$ ipython --no-banner

In [1]: import numpy as np

In [2]: np.set_printoptions(precision=1, suppress=True, linewidth=200, floatmode="fixed")

In [3]: rng = np.random.default_rng(6791)

In [4]: lab = rng.integers(0, 3, 5)

In [5]: arr = np.triu((lab[:, None] == lab) & (rng.random((5, 5)) < 0.8), 1).astype(int)

In [6]: arr += arr.T

In [7]: print(arr)
[[0 0 0 0 0]
 [0 0 0 0 1]
 [0 0 0 1 0]
 [0 0 1 0 0]
 [0 1 0 0 0]]

In [8]: # equal to its transpose

In [9]: round(float(np.trace(np.linalg.pinv(arr) @ arr)), 1)
Out[9]: 4.0

In [10]: arr @ np.linalg.pinv(arr) @ arr
Out[10]: 
array([[0.0, 0.0, 0.0, 0.0, 0.0],
       [0.0, 0.0, 0.0, 0.0, 1.0],
       [0.0, 0.0, 0.0, 1.0, 0.0],
       [0.0, 0.0, 1.0, 0.0, 0.0],
       [0.0, 1.0, 0.0, 0.0, 0.0]])

In [11]: np.allclose(arr[:-1].T @ np.linalg.lstsq(arr[:-1].T, arr[-1])[0], arr[-1])
Out[11]: False

In [12]: rk = np.linalg.matrix_rank(arr)

In [13]: rk
Out[13]: np.int64(4)

In [14]: null = np.linalg.svd(arr)[2][rk:].T

In [15]: null @ null.T
Out[15]: 
array([[1.0, 0.0, 0.0, 0.0, 0.0],
       [0.0, 0.0, 0.0, 0.0, 0.0],
       [0.0, 0.0, 0.0, 0.0, 0.0],
       [0.0, 0.0, 0.0, 0.0, 0.0],
       [0.0, 0.0, 0.0, 0.0, 0.0]])

In [16]: [int(np.linalg.matrix_rank(arr[:, :j + 1])) for j in range(5)]
Out[16]: [0, 1, 2, 3, 4]

In [17]: arr @ null
Out[17]: 
array([[0.0],
       [0.0],
       [0.0],
       [0.0],
       [0.0]])

In [18]: np.allclose(arr @ null, 0)
Out[18]: True

In [19]: U, sigma, Vt = np.linalg.svd(arr, full_matrices=False)

In [20]: print(U.T @ U)
[[1.0 0.0 0.0 0.0 0.0]
 [0.0 1.0 0.0 0.0 0.0]
 [0.0 0.0 1.0 0.0 0.0]
 [0.0 0.0 0.0 1.0 0.0]
 [0.0 0.0 0.0 0.0 1.0]]

In [21]: np.cumsum(sigma ** 2) / np.sum(sigma ** 2)
Out[21]: array([0.2, 0.5, 0.8, 1.0, 1.0])

In [22]: Vt @ Vt.T
Out[22]: 
array([[1.0, 0.0, 0.0, 0.0, 0.0],
       [0.0, 1.0, 0.0, 0.0, 0.0],
       [0.0, 0.0, 1.0, 0.0, 0.0],
       [0.0, 0.0, 0.0, 1.0, 0.0],
       [0.0, 0.0, 0.0, 0.0, 1.0]])

In [23]: evals, evecs = np.linalg.eigh(arr)

In [24]: vec = np.array([-2, -1, -1, 2, 1])

In [25]: np.abs(arr).sum(axis=1).max(), np.abs(evals).max()
Out[25]: (np.int64(1), np.float64(1.0))

In [26]: evecs * np.maximum(evals, 0) @ evecs.T
Out[26]: 
array([[0.0, 0.0, 0.0, 0.0, 0.0],
       [0.0, 0.5, 0.0, 0.0, 0.5],
       [0.0, 0.0, 0.5, 0.5, 0.0],
       [0.0, 0.0, 0.5, 0.5, 0.0],
       [0.0, 0.5, 0.0, 0.0, 0.5]])

In [27]: np.linalg.eigvalsh(arr[1:, 1:])
Out[27]: array([-1.0, -1.0,  1.0,  1.0])

In [28]: print(np.round(vec @ arr @ vec / (vec @ vec), 1), evals[0], evals[-1])
-0.5 -1.0 1.0

In [29]: vec @ arr @ vec
Out[29]: np.int64(-6)

In [30]: O, _ = np.linalg.qr(np.array([[0.0, 0.8, -0.7, -0.1, -1.8, -0.2, -0.2, -1.3, 2.0, 0.4],
    ...:     [-1.0, -2.0, 0.2, 1.0, 1.5, -0.4, -0.7, 0.3, -0.1, 0.5],
    ...:     [-0.6, -2.0, 0.0, 0.5, -0.2, -0.9, -1.4, -1.8, -0.2, 0.6],
    ...:     [-0.3, 1.6, 0.2, 0.2, 0.5, 0.6, 0.5, -1.3, 0.3, -0.6],
    ...:     [0.2, -0.7, -0.1, -0.8, -1.7, 0.4, 1.7, 1.3, 0.8, -0.2],
    ...:     [0.6, 1.5, 0.7, 1.1, -2.0, 2.0, 1.2, 0.8, -1.5, 0.1],
    ...:     [-0.4, 1.3, 0.9, 1.5, -2.9, -0.9, 0.0, 3.0, 0.2, 1.3],
    ...:     [1.7, -0.2, 0.4, 0.9, 2.1, 1.1, -1.2, -0.6, 0.7, 0.4],
    ...:     [2.0, 1.7, 2.0, 0.9, 0.7, 1.5, 1.8, 2.1, 0.5, 1.5],
    ...:     [0.6, 0.4, -0.3, 0.1, 1.0, 0.0, -1.7, 1.1, 0.2, -0.6]]))

In [31]: M = O[:, :10]

In [32]: M.round(1) + 0
Out[32]: 
array([[ 0.0,  0.2,  0.4, -0.3, -0.3,  0.1, -0.4,  0.4, -0.3,  0.4],
       [ 0.3, -0.3, -0.4, -0.3,  0.3, -0.3, -0.4, -0.3, -0.2,  0.2],
       [ 0.2, -0.4, -0.2, -0.2, -0.2,  0.1,  0.5,  0.5, -0.2,  0.1],
       [ 0.1,  0.5,  0.0,  0.0,  0.4, -0.3,  0.1,  0.3, -0.5, -0.4],
       [-0.1, -0.2,  0.0,  0.4, -0.6, -0.2, -0.1, -0.2, -0.5, -0.3],
       [-0.2,  0.3, -0.1, -0.3, -0.3, -0.7,  0.3, -0.1,  0.2,  0.1],
       [ 0.1,  0.4, -0.4, -0.3, -0.3,  0.5, -0.1, -0.2,  0.0, -0.3],
       [-0.6, -0.4,  0.1, -0.5,  0.1,  0.0, -0.2,  0.1,  0.1, -0.5],
       [-0.7,  0.1, -0.5,  0.3,  0.1,  0.1, -0.1,  0.1, -0.2,  0.4],
       [-0.2,  0.0,  0.3, -0.3,  0.2,  0.2,  0.4, -0.5, -0.4,  0.2]])

In [33]: O, R = np.linalg.qr(M)

In [34]: np.round(O.T @ O, 1) + 0
Out[34]: 
array([[1.0, 0.0, 0.0, 0.0, 0.0, 0.0, 0.0, 0.0, 0.0, 0.0],
       [0.0, 1.0, 0.0, 0.0, 0.0, 0.0, 0.0, 0.0, 0.0, 0.0],
       [0.0, 0.0, 1.0, 0.0, 0.0, 0.0, 0.0, 0.0, 0.0, 0.0],
       [0.0, 0.0, 0.0, 1.0, 0.0, 0.0, 0.0, 0.0, 0.0, 0.0],
       [0.0, 0.0, 0.0, 0.0, 1.0, 0.0, 0.0, 0.0, 0.0, 0.0],
       [0.0, 0.0, 0.0, 0.0, 0.0, 1.0, 0.0, 0.0, 0.0, 0.0],
       [0.0, 0.0, 0.0, 0.0, 0.0, 0.0, 1.0, 0.0, 0.0, 0.0],
       [0.0, 0.0, 0.0, 0.0, 0.0, 0.0, 0.0, 1.0, 0.0, 0.0],
       [0.0, 0.0, 0.0, 0.0, 0.0, 0.0, 0.0, 0.0, 1.0, 0.0],
       [0.0, 0.0, 0.0, 0.0, 0.0, 0.0, 0.0, 0.0, 0.0, 1.0]])

In [35]: O.round(1) + 0
Out[35]: 
array([[ 0.0,  0.2,  0.4, -0.3, -0.3,  0.1, -0.4, -0.4, -0.3,  0.4],
       [-0.3, -0.3, -0.4, -0.3,  0.3, -0.3, -0.4,  0.3, -0.2,  0.2],
       [-0.2, -0.4, -0.2, -0.2, -0.2,  0.1,  0.5, -0.5, -0.2,  0.1],
       [-0.1,  0.5,  0.0,  0.0,  0.4, -0.3,  0.1, -0.3, -0.5, -0.4],
       [ 0.1, -0.2,  0.0,  0.4, -0.6, -0.2, -0.1,  0.2, -0.5, -0.3],
       [ 0.2,  0.3, -0.1, -0.3, -0.3, -0.7,  0.3,  0.1,  0.2,  0.1],
       [-0.1,  0.4, -0.4, -0.3, -0.3,  0.5, -0.1,  0.2,  0.0, -0.3],
       [ 0.6, -0.4,  0.1, -0.5,  0.1,  0.0, -0.2, -0.1,  0.1, -0.5],
       [ 0.7,  0.1, -0.5,  0.3,  0.1,  0.1, -0.1, -0.1, -0.2,  0.4],
       [ 0.2,  0.0,  0.3, -0.3,  0.2,  0.2,  0.4,  0.5, -0.4,  0.2]])

In [36]: np.round(abs(R[0, 0]), 1), round(float(np.linalg.norm(M[:, 0])), 1)
Out[36]: (np.float64(1.0), 1.0)

In [37]: M2 = np.linalg.inv(O)

In [38]: round(np.linalg.det(O) * np.linalg.det(M2), 1)
Out[38]: np.float64(1.0)

In [39]: round(np.linalg.cond(O), 1)
Out[39]: np.float64(1.0)

In [40]: round(np.linalg.slogdet(O)[0], 1)
Out[40]: np.float64(-1.0)

In [41]: print(np.round(np.linalg.inv(M2), 1) + 0)
[[ 0.0  0.2  0.4 -0.3 -0.3  0.1 -0.4 -0.4 -0.3  0.4]
 [-0.3 -0.3 -0.4 -0.3  0.3 -0.3 -0.4  0.3 -0.2  0.2]
 [-0.2 -0.4 -0.2 -0.2 -0.2  0.1  0.5 -0.5 -0.2  0.1]
 [-0.1  0.5  0.0  0.0  0.4 -0.3  0.1 -0.3 -0.5 -0.4]
 [ 0.1 -0.2  0.0  0.4 -0.6 -0.2 -0.1  0.2 -0.5 -0.3]
 [ 0.2  0.3 -0.1 -0.3 -0.3 -0.7  0.3  0.1  0.2  0.1]
 [-0.1  0.4 -0.4 -0.3 -0.3  0.5 -0.1  0.2  0.0 -0.3]
 [ 0.6 -0.4  0.1 -0.5  0.1  0.0 -0.2 -0.1  0.1 -0.5]
 [ 0.7  0.1 -0.5  0.3  0.1  0.1 -0.1 -0.1 -0.2  0.4]
 [ 0.2  0.0  0.3 -0.3  0.2  0.2  0.4  0.5 -0.4  0.2]]

In [42]: M2.round(1) + 0
Out[42]: 
array([[ 0.0, -0.3, -0.2, -0.1,  0.1,  0.2, -0.1,  0.6,  0.7,  0.2],
       [ 0.2, -0.3, -0.4,  0.5, -0.2,  0.3,  0.4, -0.4,  0.1,  0.0],
       [ 0.4, -0.4, -0.2,  0.0,  0.0, -0.1, -0.4,  0.1, -0.5,  0.3],
       [-0.3, -0.3, -0.2,  0.0,  0.4, -0.3, -0.3, -0.5,  0.3, -0.3],
       [-0.3,  0.3, -0.2,  0.4, -0.6, -0.3, -0.3,  0.1,  0.1,  0.2],
       [ 0.1, -0.3,  0.1, -0.3, -0.2, -0.7,  0.5,  0.0,  0.1,  0.2],
       [-0.4, -0.4,  0.5,  0.1, -0.1,  0.3, -0.1, -0.2, -0.1,  0.4],
       [-0.4,  0.3, -0.5, -0.3,  0.2,  0.1,  0.2, -0.1, -0.1,  0.5],
       [-0.3, -0.2, -0.2, -0.5, -0.5,  0.2,  0.0,  0.1, -0.2, -0.4],
       [ 0.4,  0.2,  0.1, -0.4, -0.3,  0.1, -0.3, -0.5,  0.4,  0.2]])

In [43]: np.round(np.linalg.det(O) * M2, 1) + 0
Out[43]: 
array([[ 0.0,  0.3,  0.2,  0.1, -0.1, -0.2,  0.1, -0.6, -0.7, -0.2],
       [-0.2,  0.3,  0.4, -0.5,  0.2, -0.3, -0.4,  0.4, -0.1,  0.0],
       [-0.4,  0.4,  0.2,  0.0,  0.0,  0.1,  0.4, -0.1,  0.5, -0.3],
       [ 0.3,  0.3,  0.2,  0.0, -0.4,  0.3,  0.3,  0.5, -0.3,  0.3],
       [ 0.3, -0.3,  0.2, -0.4,  0.6,  0.3,  0.3, -0.1, -0.1, -0.2],
       [-0.1,  0.3, -0.1,  0.3,  0.2,  0.7, -0.5,  0.0, -0.1, -0.2],
       [ 0.4,  0.4, -0.5, -0.1,  0.1, -0.3,  0.1,  0.2,  0.1, -0.4],
       [ 0.4, -0.3,  0.5,  0.3, -0.2, -0.1, -0.2,  0.1,  0.1, -0.5],
       [ 0.3,  0.2,  0.2,  0.5,  0.5, -0.2,  0.0, -0.1,  0.2,  0.4],
       [-0.4, -0.2, -0.1,  0.4,  0.3, -0.1,  0.3,  0.5, -0.4, -0.2]])

In [44]: print((np.abs(M2) > 1e-9).astype(int))
[[0 1 1 1 1 1 1 1 1 1]
 [1 1 1 1 1 1 1 1 1 1]
 [1 1 1 1 1 1 1 1 1 1]
 [1 1 1 1 1 1 1 1 1 1]
 [1 1 1 1 1 1 1 1 1 1]
 [1 1 1 1 1 1 1 1 1 1]
 [1 1 1 1 1 1 1 1 1 1]
 [1 1 1 1 1 1 1 1 1 1]
 [1 1 1 1 1 1 1 1 1 1]
 [1 1 1 1 1 1 1 1 1 1]]
